% python3 -q
>>> import numpy as np
>>> from numpy import linalg as LA
>>> np.set_printoptions(precision=2, suppress=True, linewidth=120, legacy="1.25")
>>> m1 = np.load("data.npy")
>>> m1
array([[ 0,  8,  0,  0,  0],
       [ 0, -9,  0,  6,  0],
       [ 0, -9,  0,  0, -9],
       [ 0,  0,  1,  0,  0],
       [-8,  6,  0,  0,  0]])
>>> round(float(LA.eigvals(m1).sum().real), 2)
-9.0
>>> np.kron(np.eye(2, dtype=int), m1)
array([[ 0,  8,  0,  0,  0,  0,  0,  0,  0,  0],
       [ 0, -9,  0,  6,  0,  0,  0,  0,  0,  0],
       [ 0, -9,  0,  0, -9,  0,  0,  0,  0,  0],
       [ 0,  0,  1,  0,  0,  0,  0,  0,  0,  0],
       [-8,  6,  0,  0,  0,  0,  0,  0,  0,  0],
       [ 0,  0,  0,  0,  0,  0,  8,  0,  0,  0],
       [ 0,  0,  0,  0,  0,  0, -9,  0,  6,  0],
       [ 0,  0,  0,  0,  0,  0, -9,  0,  0, -9],
       [ 0,  0,  0,  0,  0,  0,  0,  1,  0,  0],
       [ 0,  0,  0,  0,  0, -8,  6,  0,  0,  0]])
>>> np.einsum("ij,ji->", m1, m1)
81
>>> x0 = np.array([-2, -1, -5, -4, -3])
>>> h = np.maximum(m1 @ x0, 0)
>>> np.tanh(m1 @ x0)
array([-1., -1.,  1., -1.,  1.])
>>> m1 * (h > 1e-9)[:, None]
array([[ 0,  0,  0,  0,  0],
       [ 0,  0,  0,  0,  0],
       [ 0, -9,  0,  0, -9],
       [ 0,  0,  0,  0,  0],
       [-8,  6,  0,  0,  0]])
>>> h
array([ 0,  0, 36,  0, 10])
>>> np.maximum(m1 @ x0, 0) - np.maximum(-m1 @ x0, 0)
array([ -8, -15,  36,  -5,  10])
>>> LA.matrix_power(m1, 4)
array([[    0, -6264,  -432,  3888,  -432],
       [  432,  7209,   486, -4698,   486],
       [    0, -2511,   162,  1998,   486],
       [    0,   333,   -54,   162,     0],
       [    0, -9882,  -708,  6372,  -324]])
>>> np.allclose(m1 @ m1.T, m1.T @ m1)
False
>>> round(LA.det(m1), 2)
3456.0
>>> np.sort(np.abs(LA.eigvals(m1)))
array([3.43, 4.53, 4.53, 5.74, 8.58])
>>> np.trace(m1)
-9
>>> round(np.abs(LA.eigvals(m1)).max(), 2)
8.58
>>> np.allclose(m1, m1.T)
False
>>> rng = np.random.default_rng(54578)
>>> A2 = m1 + rng.integers(-2, 3, (5, 4)) @ rng.integers(-2, 3, (4, 5))
>>> A2
array([[ -2,  14,  -4,   2,   0],
       [ -7,  -2,  -7,   4,  -2],
       [  0, -13,   2,   0,  -7],
       [  3,   1,  -1,  -3,  -8],
       [ -1,   2,   7,  -7,  -7]])
>>> LA.matrix_rank(A2 - m1, tol=1e-8)
4
>>> A2 - m1
array([[-2,  6, -4,  2,  0],
       [-7,  7, -7, -2, -2],
       [ 0, -4,  2,  0,  2],
       [ 3,  1, -2, -3, -8],
       [ 7, -4,  7, -7, -7]])
>>> M = np.array([[-0.1, -0.1, -1.8, 1.9, 2.1],
...     [0.8, 1.6, 0.8, -1.4, 0.4],
...     [-2.4, -0.5, 0.4, -0.1, -0.8]])
>>> M
array([[-0.1, -0.1, -1.8,  1.9,  2.1],
       [ 0.8,  1.6,  0.8, -1.4,  0.4],
       [-2.4, -0.5,  0.4, -0.1, -0.8]])
>>> ang = np.radians(60)
>>> R = np.eye(5)
>>> R[1, 1] = R[4, 4] = np.cos(ang)
>>> R[1, 4], R[4, 1] = -np.sin(ang), np.sin(ang)
>>> R
array([[ 1.  ,  0.  ,  0.  ,  0.  ,  0.  ],
       [ 0.  ,  0.5 ,  0.  ,  0.  , -0.87],
       [ 0.  ,  0.  ,  1.  ,  0.  ,  0.  ],
       [ 0.  ,  0.  ,  0.  ,  1.  ,  0.  ],
       [ 0.  ,  0.87,  0.  ,  0.  ,  0.5 ]])
>>> A2 = M @ R.T
>>> np.allclose(M @ M.T, A2 @ A2.T)
True
>>> M.shape
(3, 5)
>>> M.sum(axis=1)
array([ 2. ,  2.2, -3.4])
>>> np.unravel_index(np.abs(M).argmax(), M.shape)
(2, 0)
>>> M[3]
Traceback (most recent call last):
  File "<python-input-38>", line 1, in <module>
    M[3]
    ~^^^
IndexError: index 3 is out of bounds for axis 0 with size 3
>>> np.count_nonzero(M)
15
>>> np.abs(M).max()
2.4
>>> round(LA.norm(M), 2)
4.91
>>> A2 = np.array([[2, -3, 0], [2, -1, 3], [0, -1, 1], [-2, 3, 1], [2, 1, -3]])
>>> np.einsum("ij,ij->i", M, M)
array([11.28,  5.96,  6.82])
>>> A2.T @ M.T
array([[ 0. ,  8.4, -7.2],
       [10. , -8.6,  6.2],
       [-6.5,  3. ,  1.2]])
>>> x0 = np.array([2, 0, -2, 1, 1])
>>> M @ x0
array([ 7.4, -1. , -6.5])
>>> M @ (2 * x0)
array([ 14.8,  -2. , -13. ])
>>> LA.norm(M @ x0) <= LA.norm(M, 2) * LA.norm(x0) + 1e-9
True
>>> M @ np.ones(5)
array([ 2. ,  2.2, -3.4])
>>> x0 @ M
Traceback (most recent call last):
  File "<python-input-50>", line 1, in <module>
    x0 @ M
    ~~~^~~
ValueError: matmul: Input operand 1 has a mismatch in its core dimension 0, with gufunc signature (n?,k),(k,m?)->(n?,m?) (size 3 is different from 5)
>>> (M * x0).sum(axis=1)
array([ 7.4, -1. , -6.5])
>>> np.sign((M @ x0).round(6))
array([ 1., -1., -1.])
>>> A2 = M + rng.integers(-2, 3, (3, 2)) @ rng.integers(-2, 3, (2, 5))
>>> A2
array([[-2.1, -2.1, -2.8, -0.1,  1.1],
       [-2.2,  1.6, -0.2, -3.4, -2.6],
       [-2.4, -0.5,  0.4, -0.1, -0.8]])
>>> LA.matrix_rank(A2 - M, tol=1e-8)
2
>>> np.abs(A2 - M).sum(axis=1)
array([8., 9., 0.])
>>> LA.svd(A2 - M, compute_uv=False)
array([5.76, 1.95, 0.  ])
>>> A2 - M
array([[-2., -2., -1., -2., -1.],
       [-3.,  0., -1., -2., -3.],
       [ 0.,  0.,  0.,  0.,  0.]])
>>> F = np.load("x.npy")
>>> F
array([[-0.11, -1.63,  0.2 ,  0.77, -0.83],
       [ 0.34, -0.11, -1.9 ,  0.5 ,  0.16],
       [-1.35, -0.55, -0.55, -1.25, -0.03],
       [ 0.45,  0.55, -0.26, -0.58, -1.76],
       [ 1.35, -0.84,  0.03, -1.12,  0.45]])
>>> np.round(F[:, 0] @ F[:, 1], 2)
0.0
>>> np.round(F @ F.T, 2) + 0
array([[4., 0., 0., 0., 0.],
       [0., 4., 0., 0., 0.],
       [0., 0., 4., 0., 0.],
       [0., 0., 0., 4., 0.],
       [0., 0., 0., 0., 4.]])
>>> LA.svd(F, compute_uv=False)
array([2., 2., 2., 2., 2.])
>>> T = np.stack([F, 2 * F, F[::-1]])
>>> (T @ F.T).shape
(3, 5, 5)
>>> T.shape
(3, 5, 5)
>>> W0 = np.load("w.npy")
>>> W0
array([[-0.41, -0.14,  0.35],
       [-0.81, -0.36,  0.71],
       [-0.2 ,  0.7 ,  0.92],
       [ 0.71,  0.73,  0.27],
       [ 0.74,  0.49, -0.41],
       [ 0.27,  0.28,  0.08],
       [-0.04,  0.43,  0.64],
       [ 0.45,  0.62,  0.45],
       [ 0.74,  0.83,  0.51],
       [ 0.9 ,  0.66, -0.62],
       [-0.99, -0.73,  0.95],
       [ 0.04,  0.61,  0.78],
       [ 0.35, -0.11, -0.56],
       [ 0.92,  0.89,  0.16],
       [ 0.64, -0.03, -0.78],
       [-0.79, -0.69,  0.12],
       [-0.97, -0.65,  0.93],
       [ 0.41, -0.24, -0.74],
       [ 0.96,  0.89, -0.38],
       [ 0.81,  0.65, -0.27],
       [ 0.04,  0.52,  0.69],
       [ 0.  ,  0.57,  0.76],
       [ 0.08,  0.12,  0.08]])
>>> A2 = W0 / np.sqrt((W0 ** 2).mean(axis=1, keepdims=True))
>>> LA.matrix_rank(A2) == LA.matrix_rank(W0)
True
>>> A2[3]
array([1.17, 1.2 , 0.44])
>>> A2 = np.array([[-2, -1, 0, 0], [-2, 3, -1, -2], [-3, 2, -1, -2], [-1, 0, 0, -1]])
>>> A = np.triu(A2, 1)
>>> A
array([[ 0, -1,  0,  0],
       [ 0,  0, -1, -2],
       [ 0,  0,  0, -2],
       [ 0,  0,  0,  0]])
>>> np.round(np.trace(LA.pinv(A) @ A), 2)
3.0
>>> np.allclose(A[:-1].T @ LA.lstsq(A[:-1].T, A[-1])[0], A[-1])
True
>>> LA.lstsq(A[:-1].T, A[-1])[2]
3
>>> proj = np.triu(np.array([[3, 2, 1, -2], [-5, -1, -5, 5], [-4, 2, 2, -1], [2, 4, 0, -3]]), 1) + np.eye(4)
>>> A2 = proj @ A @ LA.inv(proj)
>>> np.trace(A2), np.trace(A)
(0.0, 0)
>>> np.poly(A2)
array([1., 0., 0., 0., 0.])
>>> LA.matrix_rank(A2)
3
>>> U, sigma, Vh = LA.svd(A)
>>> V = Vh[:(sigma > 1e-8).sum()]
>>> x0 = A[3] + -3 * A[1] + rng.integers(2) * np.eye(4)[1]
>>> x0
array([0., 0., 3., 6.])
>>> round(float(LA.norm(x0 - V.T @ V @ x0)), 2)
0.0
>>> np.allclose(V.T @ V @ x0, x0)
True
>>> LA.matrix_rank(np.vstack([A, x0]))
3
>>> LA.matrix_power(A, 4)
array([[0, 0, 0, 0],
       [0, 0, 0, 0],
       [0, 0, 0, 0],
       [0, 0, 0, 0]])
>>> A.inv()
Traceback (most recent call last):
  File "<python-input-91>", line 1, in <module>
    A.inv()
    ^^^^^
AttributeError: 'numpy.ndarray' object has no attribute 'inv'
>>> np.allclose(A, A.T)
False
>>> A @ A
array([[0, 0, 1, 2],
       [0, 0, 0, 2],
       [0, 0, 0, 0],
       [0, 0, 0, 0]])
>>> A2 = np.array([[1, 0], [2, 0], [-1, 2], [-1, 2]])
>>> np.einsum("ik,kj->ij", A, A2)
array([[-2,  0],
       [ 3, -6],
       [ 2, -4],
       [ 0,  0]])
>>> LA.matrix_rank(A @ A2)
2
>>> A @ A2
array([[-2,  0],
       [ 3, -6],
       [ 2, -4],
       [ 0,  0]])
>>> np.einsum("ij,ij->i", A, A)
array([1, 5, 4, 0])
>>> np.einsum("ik,kj->ji", A, A2)
array([[-2,  3,  2,  0],
       [ 0, -6, -4,  0]])
>>> feats = np.load("a.npy")
>>> feats
array([[-2.,  5.,  0.],
       [ 5.,  2.,  5.],
       [ 0.,  5., -2.]])
>>> w, V = LA.eig(feats)
>>> w
array([ 7.35, -2.  , -7.35])
>>> np.sort(LA.eigvals(feats @ feats))
array([ 4., 54., 54.])
>>> np.sort(LA.eigvals(LA.inv(feats)))
array([-0.5 , -0.14,  0.14])
>>> w, V = LA.eigh(feats)
>>> (w > 1e-8).sum(), (w < -1e-8).sum()
(1, 2)
>>> np.round(V.T @ feats @ V, 2) + 0
array([[-7.35,  0.  ,  0.  ],
       [ 0.  , -2.  ,  0.  ],
       [ 0.  ,  0.  ,  7.35]])
>>> np.abs(V[:, -1]).round(6).argmax()
1
>>> proj = np.triu(np.array([[2, 2, 1], [0, 0, 1], [0, 1, 3]]), 1) + np.eye(3)
>>> A2 = proj @ feats @ LA.inv(proj)
>>> round(LA.det(A2), 2)
108.0
>>> np.poly(A2)
array([   1.,    2.,  -54., -108.])
>>> LA.matrix_rank(A2)
3
>>> np.trace(A2), np.trace(feats)
(-2.0, -2.0)
>>> J = np.loadtxt("mat.csv", delimiter=",")
>>> J
array([[ 9.23, -1.79,  3.64,  0.08],
       [-5.81,  1.15, -2.51, -0.05],
       [ 5.68, -0.99,  2.32,  0.  ],
       [ 6.2 , -1.29,  2.48,  0.16],
       [-8.44,  1.68, -3.4 , -0.04],
       [-4.21,  0.8 , -1.72,  0.02],
       [ 2.73, -0.5 ,  1.16, -0.07],
       [ 2.71, -0.43,  1.16, -0.11],
       [ 4.48, -0.71,  1.7 ,  0.01],
       [-0.01,  0.11, -0.15,  0.26],
       [-0.93,  0.1 , -0.55, -0.03],
       [ 5.76, -1.2 ,  2.32, -0.21]])
>>> U, sigma = LA.svd(J)
Traceback (most recent call last):
  File "<python-input-118>", line 1, in <module>
    U, sigma = LA.svd(J)
    ^^^^^^^^
ValueError: too many values to unpack (expected 2)
>>> U, sigma, Vh = LA.svd(J, full_matrices=False)
>>> np.round(np.abs(Vh[0]), 2) + 0
array([0.91, 0.18, 0.37, 0.  ])
>>> np.abs(U[:, 0]).round(6).argmax()
0
>>> np.round(np.sqrt((sigma ** 2).sum()), 2), round(LA.norm(J), 2)
(20.44, 20.44)
>>> sigma / sigma[0]
array([1.  , 0.02, 0.01, 0.01])
>>> np.round(U.T @ J @ Vh.T, 2) + 0
array([[20.43,  0.  ,  0.  ,  0.  ],
       [ 0.  ,  0.43,  0.  ,  0.  ],
       [ 0.  ,  0.  ,  0.28,  0.  ],
       [ 0.  ,  0.  ,  0.  ,  0.26]])
>>> (sigma > 1e-8).sum()
4
>>> A2 = np.c_[J[:, :2] @ np.array([[9, 6], [-7, 4]]), np.array([-2, -1, 0, 2, 2, 2, -2, 0, 0, 1, -2, 2])]
>>> A2
array([[ 95.6 ,  48.22,  -2.  ],
       [-60.34, -30.26,  -1.  ],
       [ 58.05,  30.12,   0.  ],
       [ 64.83,  32.04,   2.  ],
       [-87.72, -43.92,   2.  ],
       [-43.49, -22.06,   2.  ],
       [ 28.07,  14.38,  -2.  ],
       [ 27.4 ,  14.54,   0.  ],
       [ 45.29,  24.04,   0.  ],
       [ -0.86,   0.38,   1.  ],
       [ -9.07,  -5.18,  -2.  ],
       [ 60.24,  29.76,   2.  ]])
>>> np.round(LA.norm(A2 - J @ LA.lstsq(J, A2)[0], axis=0), 2) + 0
array([0.  , 0.  , 5.17])
>>> LA.matrix_rank(A2)
3
>>> np.round(LA.lstsq(J, A2[:, 0])[0], 2) + 0
array([ 9., -7.,  0.,  0.])
>>> x0 = np.array([3, 0, 2])
>>> target = A2 @ x0
>>> beta, lr = np.zeros(3), 1 / LA.norm(A2, 2) ** 2
>>> for i in range(150):
...     beta -= lr * A2.T @ (A2 @ beta - target)
...     if i % 50 == 0: print(i, round(LA.norm(A2 @ beta - target), 2))
... 
0 11.3
50 10.97
100 10.65
>>> beta
array([2.39, 1.19, 0.17])
>>> cen = (J - J.mean(axis=0)) / J.std(axis=0)
>>> cen.std(axis=0)
array([1., 1., 1., 1.])
>>> np.argwhere(np.abs(cen) > 2)
array([[9, 3]])
>>> beta = LA.lstsq(np.delete(cen, 2, axis=1), cen[:, 2])[0]
>>> np.round(1 - np.var(cen[:, 2] - np.delete(cen, 2, axis=1) @ beta), 2)
1.0
>>> np.abs(beta).argmax()
0
>>> x0 = np.array([-5, -1, -1, 7])
>>> target = J @ x0
>>> np.round(LA.pinv(J) @ J, 2) + 0
array([[1., 0., 0., 0.],
       [0., 1., 0., 0.],
       [0., 0., 1., 0.],
       [0., 0., 0., 1.]])
>>> target = target + 0.02 * rng.normal(size=12)
>>> target
array([-47.42,  30.07, -29.72, -31.07,  43.64,  22.09, -14.81, -15.02, -23.32,   1.92,   4.9 , -31.37])
>>> beta, *_ = LA.lstsq(J, target)
>>> np.round(J.T @ (target - J @ beta), 2) + 0
array([0., 0., 0., 0.])
>>> np.round(LA.norm(target - J @ beta), 2)
0.04
>>> X = np.loadtxt("sample19.csv", delimiter=",")
>>> X
array([[3., 1., 0., 0.],
       [0., 3., 1., 0.],
       [0., 0., 3., 1.],
       [0., 0., 0., 3.]])
>>> Q = X.astype(float).copy()
>>> for j in range(4):
...     Q[:, j] -= Q[:, :j] @ (Q[:, :j].T @ Q[:, j])
...     Q[:, j] /= LA.norm(Q[:, j])
... 
>>> Q.T @ Q
array([[1., 0., 0., 0.],
       [0., 1., 0., 0.],
       [0., 0., 1., 0.],
       [0., 0., 0., 1.]])
>>> A2 = np.array([[0, 0], [3, 1]])
>>> C = np.kron(A2, X)
>>> round(float(LA.norm(C, 2)), 2), round(float(LA.norm(A2, 2) * LA.norm(X, 2)), 2)
(12.14, 12.14)
>>> C
array([[0., 0., 0., 0., 0., 0., 0., 0.],
       [0., 0., 0., 0., 0., 0., 0., 0.],
       [0., 0., 0., 0., 0., 0., 0., 0.],
       [0., 0., 0., 0., 0., 0., 0., 0.],
       [9., 3., 0., 0., 3., 1., 0., 0.],
       [0., 9., 3., 0., 0., 3., 1., 0.],
       [0., 0., 9., 3., 0., 0., 3., 1.],
       [0., 0., 0., 9., 0., 0., 0., 3.]])
